>>> import numpy as np
>>> import numpy.linalg as la
>>> np.set_printoptions(suppress=True, linewidth=160)
>>> rng = np.random.default_rng(823)
>>> K = np.array([[-2, 1, -1], [-2, 0, -2], [1, 1, -1], [2, -3, -2], [2, 3, 3]]) * (rng.random((5, 3)) < 0.3)
>>> print(K)
[[ 0  0  0]
 [-2  0  0]
 [ 0  0  0]
 [ 2 -3  0]
 [ 2  0  0]]
>>> vec = np.array([-3, -4, -5])
>>> print(K @ np.eye(3)[0])
[ 0. -2.  0.  2.  2.]
>>> print(K @ np.ones(3))
[ 0. -2.  0. -1.  2.]
>>> print((K @ vec).argmax())
1
>>> print(K @ (2 * vec))
[  0  12   0  12 -12]
>>> print((K * vec).sum(axis=1))
[ 0  6  0  6 -6]
>>> T = np.stack([K, 2 * K, K[::-1]])
>>> print(la.matrix_rank(T))
[2 2 2]
>>> print(la.matrix_rank(T.reshape(3, -1)))
2
>>> Uu, sig, Vt = la.svd(K)
>>> vecs = Vt[:(sig > 1e-8).sum()]
>>> vec = K[3] + 3 * K[2] + rng.integers(2) * np.eye(3)[0]
>>> print(vec)
[ 3. -3.  0.]
>>> print(np.round(np.diag(vecs.T @ vecs), 1))
[1. 1. 0.]
>>> print(round(la.norm(vec - vecs.T @ vecs @ vec), 1))
0.0
>>> Uu, sig, Vt = la.svd(K)
>>> print(np.argmax(sig[:-1] / (sig[1:] + 1e-6)) + 1)
2
>>> print(sig.round(1))
[4.1 2.1 0. ]
>>> B = Uu[:, :2] @ np.diag(sig[:2]) @ Vt[:2]
>>> print(np.round(la.norm(K - B, 2), 1), sig[2])
0.0 0.0
>>> print(la.matrix_rank(B))
2
>>> mat = np.load("a.npy")
>>> print(mat)
[[  1.   -3.4  -0.6  -0.7]
 [  2.5   2.4  -4.3  -4.9]
 [  7.9  -5.    3.8   1.1]
 [ -1.   -8.2  -0.3  -1.1]
 [ -1.6   4.2   5.7   3.2]
 [  0.4   6.8  -1.2   0.7]
 [ -1.1  -9.1  -1.2   5. ]
 [ -2.4   1.   -6.    2. ]
 [  0.4  -0.3  -5.7   1.1]
 [ -3.1   4.3  -4.9   0.7]
 [ -1.   -2.5  -7.8   0.6]
 [ -2.1  -4.3   5.    0.2]
 [ -0.5 -17.6   7.3   5.7]
 [  4.8   4.9   5.8   1.9]
 [  0.9  21.2  -2.2   5.1]
 [ -1.9  11.    0.2  -8.1]
 [  4.2 -12.4  -7.8   3. ]
 [  1.   -0.7 -10.4  -2.6]
 [ -9.1  -2.4  -1.6   2.1]
 [  0.7  -9.2   2.1   1.7]
 [  3.2   2.7   5.9  -3.1]]
>>> r0, r1 = mat[5], mat[2]
>>> print(round(r0 @ r1, 1))
-34.6
>>> p = (r0 @ r1) / (r0 @ r0) * r0
>>> print(np.round(la.norm(r0 + r1) ** 2 + la.norm(r0 - r1) ** 2, 1))
302.8
>>> print(np.round(r1 - p, 1))
[ 8.2 -0.1  2.9  1.6]
